>>> import numpy as np
>>> from numpy import linalg as LA
>>> np.set_printoptions(precision=3, suppress=True, linewidth=100, legacy="1.25")
>>> arr = np.loadtxt("dump.csv", delimiter=",")
>>> arr
array([[-3.275,  5.039, 10.285,  6.418,  0.827],
       [-0.106,  7.167,  5.528, -3.848, -2.305],
       [-1.921,  4.615, 10.906,  5.971,  2.721],
       [-1.094,  5.588,  8.151,  7.687,  2.773],
       [-1.516,  8.116,  5.417, -3.365, -2.743],
       [-2.507,  5.12 ,  8.971,  6.392,  2.741],
       [-2.56 ,  5.495,  8.995,  7.575,  4.095],
       [-0.813,  9.633,  5.981, -4.282, -1.379],
       [-4.718,  3.046, 10.732,  8.548,  0.695],
       [-3.066,  2.637,  9.536,  8.288,  2.329],
       [-1.187,  8.089,  8.335, -3.898, -1.556],
       [-1.231,  4.971,  8.036,  6.585,  2.558],
       [-1.561,  9.035,  7.385, -2.973, -2.47 ],
       [-2.975,  5.126,  9.043,  7.233,  2.526],
       [-2.212,  3.324,  9.909,  6.707,  3.115],
       [-0.719,  7.317,  6.338, -4.052, -3.113],
       [-1.82 ,  6.132,  7.54 ,  7.442,  2.896],
       [-0.219,  7.769,  6.119, -2.126, -2.001],
       [-2.647,  7.555,  4.622, -1.201, -2.412],
       [-2.123,  9.145,  7.819, -4.856, -1.793],
       [-1.819,  9.502,  6.364, -4.175, -2.958]])
>>> Xs = arr - arr.mean(axis=0)
>>> evecs = LA.svd(Xs)[2][:2]
>>> A2 = Xs - Xs @ evecs.T @ evecs
>>> (Xs @ evecs.T).std(axis=0)
array([6.369, 1.261])
>>> round(LA.norm(A2) / LA.norm(Xs), 3)
0.21
>>> np.diag(evecs.T @ evecs)
array([0.228, 0.204, 0.523, 0.747, 0.299])
>>> u, v = arr[3], arr[6]
>>> round(float(u @ v), 3)
176.409
>>> np.round(u @ u, 3)
165.641
>>> pr = (u @ v) / (u @ u) * u
>>> pr
array([-1.165,  5.951,  8.681,  8.187,  2.953])
>>> LA.matrix_rank(np.outer(u, v))
1
